$ ipython --no-banner

In [1]: import numpy as np

In [2]: np.set_printoptions(precision=3, suppress=True, linewidth=100, floatmode="fixed")

In [3]: E = np.loadtxt("layer15.csv", delimiter=",")

In [4]: E
Out[4]: 
array([[ 1.998,  0.900,  1.100,  1.000],
       [-1.571,  0.600, -1.000, -0.900],
       [-4.925,  0.700, -0.200, -2.200],
       [ 2.673, -0.700, -1.500,  1.300],
       [ 0.760, -1.600, -0.200,  0.300],
       [ 0.356, -1.200, -0.200,  0.300],
       [ 2.603,  1.400,  1.600,  1.200],
       [ 1.669, -0.300, -0.500,  0.900],
       [-2.835,  0.200, -1.500, -1.200],
       [-0.204, -1.300, -0.500,  0.000],
       [ 1.309, -1.400,  0.000,  0.800],
       [-1.212, -2.200, -0.100, -0.600],
       [-3.431, -1.000, -0.200, -1.700],
       [ 2.506,  0.500,  0.300,  1.100],
       [ 0.053, -0.900,  0.100,  0.100],
       [-0.240, -0.300, -0.800,  0.000],
       [-0.386, -0.200, -0.200, -0.100],
       [ 1.775, -0.400, -0.700,  0.800],
       [ 2.078,  0.600,  2.000,  0.900],
       [-0.482, -0.700, -0.800, -0.400],
       [ 3.346, -1.700, -2.400,  1.500],
       [-0.411,  1.000, -0.200, -0.200],
       [ 0.698,  0.800, -0.100,  0.500],
       [ 2.878, -0.800, -1.100,  1.400],
       [-0.420, -0.500,  1.200,  0.000],
       [-2.835, -0.100, -0.300, -1.400],
       [-0.854, -0.300, -0.400, -0.500],
       [-0.134, -0.700,  0.300,  0.000],
       [ 1.144,  0.700,  0.500,  0.900],
       [ 0.942,  0.200,  0.800,  0.200],
       [ 0.155,  0.300,  2.200, -0.100],
       [ 3.346, -0.500, -1.600,  1.900],
       [ 0.893,  0.200,  1.000,  0.400],
       [ 0.296, -1.200,  2.500,  0.200],
       [-2.047,  0.000, -1.500, -1.000],
       [ 0.602,  1.500,  1.900,  0.400],
       [ 0.218,  0.500, -1.000,  0.200],
       [-3.141, -1.000, -0.900, -1.700],
       [-1.240,  0.500, -1.200, -0.500],
       [ 1.453, -0.600,  0.000,  0.700],
       [-0.628,  1.300,  2.100, -0.300]])

In [5]: D = np.linalg.norm(E[:, None] - E[None], axis=-1)

In [6]: np.unravel_index(D.round(6).argmax(), D.shape)
Out[6]: (np.int64(2), np.int64(20))

In [7]: Ac = (E - E.mean(axis=0)) / E.std(axis=0)

In [8]: np.argwhere(np.abs(Ac) > 2)
Out[8]: 
array([[ 2,  0],
       [ 2,  3],
       [11,  1],
       [20,  2],
       [33,  2]])

In [9]: Ac.std(axis=0)
Out[9]: array([1.000, 1.000, 1.000, 1.000])

In [10]: coef = np.linalg.lstsq(np.delete(Ac, 2, axis=1), Ac[:, 2])[0]

In [11]: round(float(1 - np.var(Ac[:, 2] - np.delete(Ac, 2, axis=1) @ coef)), 3)
Out[11]: 0.161

In [12]: labels = E[:, 3] > np.median(E[:, 3])

In [13]: f = E[labels].mean(axis=0) - E[~labels].mean(axis=0)

In [14]: np.round((((E - E.mean(axis=0)) @ f > 0) == labels).mean(), 3)
Out[14]: np.float64(0.927)

In [15]: f
Out[15]: array([2.884, 0.077, 0.075, 1.432])

In [16]: ((E - E.mean(axis=0)) @ f > 0).astype(int)
Out[16]: 
array([1, 0, 0, 1, 1, 1, 1, 1, 0, 0, 1, 0, 0, 1, 0, 0, 0, 1, 1, 0, 1, 0, 1, 1, 0, 0, 0, 0, 1, 1, 0,
       1, 1, 1, 0, 1, 1, 0, 0, 1, 0])

In [17]: Z = E[[28, 24]].astype(float)

In [18]: for _ in range(3):
    ...:     labels = np.linalg.norm(E[:, None] - Z, axis=-1).argmin(axis=1)
    ...:     Z = np.array([E[labels == j].mean(axis=0) for j in range(2)])
    ...: 

In [19]: labels
Out[19]: 
array([0, 1, 1, 0, 0, 0, 0, 0, 1, 1, 0, 1, 1, 0, 1, 1, 1, 0, 0, 1, 0, 1, 0, 0, 1, 1, 1, 1, 0, 0, 1,
       0, 0, 0, 1, 0, 0, 1, 1, 0, 1])

In [20]: np.abs(Z[1] - Z[0]).argmax()
Out[20]: np.int64(0)

In [21]: np.bincount(labels)
Out[21]: array([21, 20])

In [22]: Z
Out[22]: 
array([[ 1.597, -0.148,  0.114,  0.805],
       [-1.339, -0.230, -0.195, -0.635]])

In [23]: mat = np.loadtxt("data.csv", delimiter=",")

In [24]: mat
Out[24]: 
array([[-0.006, -0.342,  0.986,  0.708, -0.340, -1.056, -0.323,  0.325, -1.042],
       [-0.024,  0.811, -2.348, -1.586,  0.778,  2.351,  0.779, -0.781,  2.379],
       [ 0.011, -0.553,  1.587,  1.060, -0.543, -1.609, -0.512,  0.524, -1.600],
       [-0.011,  0.553, -1.657, -1.122,  0.564,  1.661,  0.588, -0.553,  1.663],
       [ 0.030, -0.778,  2.324,  1.553, -0.764, -2.345, -0.783,  0.751, -2.373],
       [-0.002, -0.426,  1.331,  0.885, -0.444, -1.358, -0.452,  0.463, -1.356],
       [ 0.004,  1.130, -3.382, -2.275,  1.107,  3.400,  1.117, -1.091,  3.423],
       [ 0.009,  0.259, -0.891, -0.610,  0.273,  0.896,  0.295, -0.313,  0.865],
       [ 0.003, -1.001,  2.990,  2.011, -1.009, -3.004, -0.974,  0.964, -3.004],
       [ 0.036, -1.443,  4.405,  2.891, -1.463, -4.388, -1.447,  1.488, -4.401],
       [-0.010,  1.056, -3.062, -2.086,  1.010,  3.056,  0.997, -1.053,  3.077],
       [ 0.012,  0.548, -1.713, -1.150,  0.613,  1.683,  0.567, -0.578,  1.654],
       [ 0.003,  1.002, -3.045, -2.024,  1.000,  3.037,  0.980, -1.031,  3.034],
       [ 0.001,  0.040, -0.056, -0.028,  0.025,  0.079,  0.045, -0.037,  0.064],
       [-0.044,  0.099, -0.260, -0.147,  0.067,  0.270,  0.086, -0.110,  0.247],
       [-0.012,  0.455, -1.305, -0.867,  0.396,  1.324,  0.414, -0.471,  1.311],
       [-0.006, -0.893,  2.686,  1.821, -0.885, -2.649, -0.881,  0.863, -2.698],
       [-0.033,  1.782, -5.236, -3.511,  1.742,  5.244,  1.738, -1.769,  5.248],
       [ 0.030,  0.730, -2.175, -1.456,  0.702,  2.173,  0.729, -0.695,  2.240],
       [ 0.003,  0.733, -2.174, -1.474,  0.738,  2.220,  0.784, -0.723,  2.206]])

In [25]: x0 = np.array([-3, 0, 0, 3, 3, -1, -2, 0, 3])

In [26]: target = mat @ x0

In [27]: coef, lr = np.zeros(9), 1 / np.linalg.norm(mat, 2) ** 2

In [28]: for i in range(60):
    ...:     coef -= lr * mat.T @ (mat @ coef - target)
    ...:     if i % 10 == 0: print(i, round(np.linalg.norm(mat @ coef - target), 3))
    ...: 
0 0.448
10 0.448
20 0.448
30 0.448
40 0.448
50 0.448

In [29]: round(float(np.linalg.cond(mat)), 3)
Out[29]: 708.127

In [30]: Y = np.c_[mat[:, :1] @ np.array([[2]]), np.array([2, 4, -5, 2, 2, 4, 3, 3, -5, -4, -4, 3, 4, 4, -1, -3, 3, 5, -3, -3])]

In [31]: Y
Out[31]: 
array([[-0.012,  2.000],
       [-0.048,  4.000],
       [ 0.022, -5.000],
       [-0.022,  2.000],
       [ 0.060,  2.000],
       [-0.004,  4.000],
       [ 0.008,  3.000],
       [ 0.018,  3.000],
       [ 0.006, -5.000],
       [ 0.072, -4.000],
       [-0.020, -4.000],
       [ 0.024,  3.000],
       [ 0.006,  4.000],
       [ 0.002,  4.000],
       [-0.088, -1.000],
       [-0.024, -3.000],
       [-0.012,  3.000],
       [-0.066,  5.000],
       [ 0.060, -3.000],
       [ 0.006, -3.000]])

In [32]: np.linalg.matrix_rank(np.c_[mat, Y])
Out[32]: np.int64(10)

In [33]: np.round(np.linalg.norm(Y - mat @ np.linalg.lstsq(mat, Y)[0], axis=0), 3) + 0
Out[33]: array([ 0.000, 10.258])

In [34]: np.linalg.norm(np.linalg.qr(mat)[0].T @ Y, axis=0) ** 2 / ((Y ** 2).sum(axis=0) + 1e-12)
Out[34]: array([1.000, 0.574])

In [35]: np.linalg.matrix_rank(Y)
Out[35]: np.int64(2)

In [36]: proj = Y @ np.linalg.solve(Y.T @ Y, Y.T)

In [37]: np.round(np.linalg.eigvalsh(proj), 3) + 0
Out[37]: 
array([0.000, 0.000, 0.000, 0.000, 0.000, 0.000, 0.000, 0.000, 0.000, 0.000, 0.000, 0.000, 0.000,
       0.000, 0.000, 0.000, 0.000, 0.000, 1.000, 1.000])

In [38]: np.trace(proj)
Out[38]: np.float64(2.0)

In [39]: np.diag(proj)
Out[39]: 
array([0.018, 0.112, 0.103, 0.025, 0.171, 0.067, 0.047, 0.062, 0.104, 0.194, 0.101, 0.075, 0.076,
       0.072, 0.300, 0.075, 0.037, 0.195, 0.130, 0.037])

In [40]: m1 = np.loadtxt("sample17.csv", delimiter=",")

In [41]: m1
Out[41]: 
array([[ 9.000,  1.000,  0.000, 10.000,  7.000,  0.000],
       [ 2.000, 14.000,  6.000,  6.000,  0.000,  7.000],
       [ 8.000,  0.000,  0.000,  4.000,  6.000,  4.000],
       [16.000,  0.000,  0.000,  7.000, 14.000,  1.000],
       [ 0.000, 17.000, 10.000,  0.000,  0.000,  7.000],
       [ 3.000,  4.000,  1.000,  1.000,  1.000,  8.000],
       [ 0.000, 23.000, 13.000,  3.000,  0.000, 10.000],
       [13.000,  0.000,  0.000,  7.000, 11.000,  0.000],
       [ 0.000,  9.000,  6.000,  0.000,  0.000, 12.000],
       [ 6.000,  0.000,  0.000,  0.000,  6.000,  4.000],
       [ 4.000,  6.000,  0.000,  7.000,  2.000,  0.000],
       [ 0.000,  9.000,  1.000,  0.000,  0.000,  0.000],
       [ 0.000,  0.000,  0.000,  0.000,  0.000,  7.000],
       [ 3.000,  0.000,  0.000,  0.000,  5.000,  0.000],
       [ 1.000,  0.000,  0.000,  0.000,  5.000,  0.000],
       [ 0.000,  0.000,  0.000,  0.000,  0.000,  1.000],
       [ 2.000,  0.000,  0.000,  2.000,  2.000,  0.000],
       [ 0.000,  0.000,  0.000,  0.000,  0.000,  5.000],
       [ 6.000,  0.000,  0.000,  0.000,  6.000,  4.000],
       [ 6.000,  7.000,  5.000,  3.000,  2.000, 14.000],
       [ 0.000,  0.000,  0.000,  0.000,  0.000,  5.000],
       [ 0.000,  0.000,  0.000,  0.000,  1.000,  0.000],
       [ 4.000, 13.000,  3.000,  9.000,  0.000,  2.000],
       [ 0.000,  5.000,  0.000,  0.000,  0.000,  1.000],
       [ 6.000,  0.000,  0.000,  1.000,  4.000,  9.000],
       [ 6.000,  0.000,  0.000,  0.000,  8.000,  0.000],
       [ 0.000,  2.000,  0.000,  0.000,  0.000,  0.000],
       [11.000,  0.000,  0.000,  2.000, 11.000,  0.000],
       [14.000,  3.000,  0.000, 15.000, 10.000,  0.000],
       [15.000,  0.000,  0.000, 12.000, 11.000,  0.000],
       [ 0.000,  9.000,  1.000,  0.000,  0.000,  0.000],
       [ 0.000,  0.000,  0.000,  0.000,  4.000,  0.000],
       [ 0.000, 11.000,  7.000,  0.000,  0.000, 10.000],
       [ 0.000, 11.000,  7.000,  0.000,  0.000, 10.000],
       [ 0.000,  4.000,  1.000,  0.000,  0.000,  5.000],
       [ 0.000,  0.000,  0.000,  0.000,  0.000,  0.000],
       [ 1.000,  0.000,  0.000,  0.000,  1.000,  8.000],
       [ 0.000, 15.000,  9.000,  3.000,  0.000, 12.000],
       [26.000,  0.000,  0.000, 15.000, 22.000,  0.000],
       [ 0.000,  0.000,  1.000,  0.000,  0.000, 10.000]])

In [42]: Y = np.c_[E[:, :3] @ np.array([[1, -1, 1], [0, 0, -2], [0, 3, 3]]), np.array([-3, -2, 3, 3, -5, -1, -4, 1, 3, -4, 2, -3, -1, 4, -5, -4, 4, -4, 0, -3, 3, 2, -5, 1, -1, 1, -1, -1, 2, 1, 5, 0, 0, 4, 0, 3, 0, -2, 2, 5, -1])]

In [43]: Y
Out[43]: 
array([[  1.998,   1.302,   3.498,  -3.000],
       [ -1.571,  -1.429,  -5.771,  -2.000],
       [ -4.925,   4.325,  -6.925,   3.000],
       [  2.673,  -7.173,  -0.427,   3.000],
       [  0.760,  -1.360,   3.360,  -5.000],
       [  0.356,  -0.956,   2.156,  -1.000],
       [  2.603,   2.197,   4.603,  -4.000],
       [  1.669,  -3.169,   0.769,   1.000],
       [ -2.835,  -1.665,  -7.735,   3.000],
       [ -0.204,  -1.296,   0.896,  -4.000],
       [  1.309,  -1.309,   4.109,   2.000],
       [ -1.212,   0.912,   2.888,  -3.000],
       [ -3.431,   2.831,  -2.031,  -1.000],
       [  2.506,  -1.606,   2.406,   4.000],
       [  0.053,   0.247,   2.153,  -5.000],
       [ -0.240,  -2.160,  -2.040,  -4.000],
       [ -0.386,  -0.214,  -0.586,   4.000],
       [  1.775,  -3.875,   0.475,  -4.000],
       [  2.078,   3.922,   6.878,   0.000],
       [ -0.482,  -1.918,  -1.482,  -3.000],
       [  3.346, -10.546,  -0.454,   3.000],
       [ -0.411,  -0.189,  -3.011,   2.000],
       [  0.698,  -0.998,  -1.202,  -5.000],
       [  2.878,  -6.178,   1.178,   1.000],
       [ -0.420,   4.020,   4.180,  -1.000],
       [ -2.835,   1.935,  -3.535,   1.000],
       [ -0.854,  -0.346,  -1.454,  -1.000],
       [ -0.134,   1.034,   2.166,  -1.000],
       [  1.144,   0.356,   1.244,   2.000],
       [  0.942,   1.458,   2.942,   1.000],
       [  0.155,   6.445,   6.155,   5.000],
       [  3.346,  -8.146,  -0.454,   0.000],
       [  0.893,   2.107,   3.493,   0.000],
       [  0.296,   7.204,  10.196,   4.000],
       [ -2.047,  -2.453,  -6.547,   0.000],
       [  0.602,   5.098,   3.302,   3.000],
       [  0.218,  -3.218,  -3.782,   0.000],
       [ -3.141,   0.441,  -3.841,  -2.000],
       [ -1.240,  -2.360,  -5.840,   2.000],
       [  1.453,  -1.453,   2.653,   5.000],
       [ -0.628,   6.928,   3.072,  -1.000]])

In [44]: np.linalg.matrix_rank(np.c_[E, Y])
Out[44]: np.int64(5)

In [45]: np.round(np.linalg.lstsq(E, Y[:, 0])[0], 3) + 0
Out[45]: array([1.000, 0.000, 0.000, 0.000])

In [46]: np.round(np.linalg.norm(Y - E @ np.linalg.lstsq(E, Y)[0], axis=0), 3) + 0
Out[46]: array([ 0.000,  0.000,  0.000, 18.274])

In [47]: np.linalg.norm(np.linalg.qr(E)[0].T @ Y, axis=0) ** 2 / ((Y ** 2).sum(axis=0) + 1e-12)
Out[47]: array([1.000, 1.000, 1.000, 0.026])
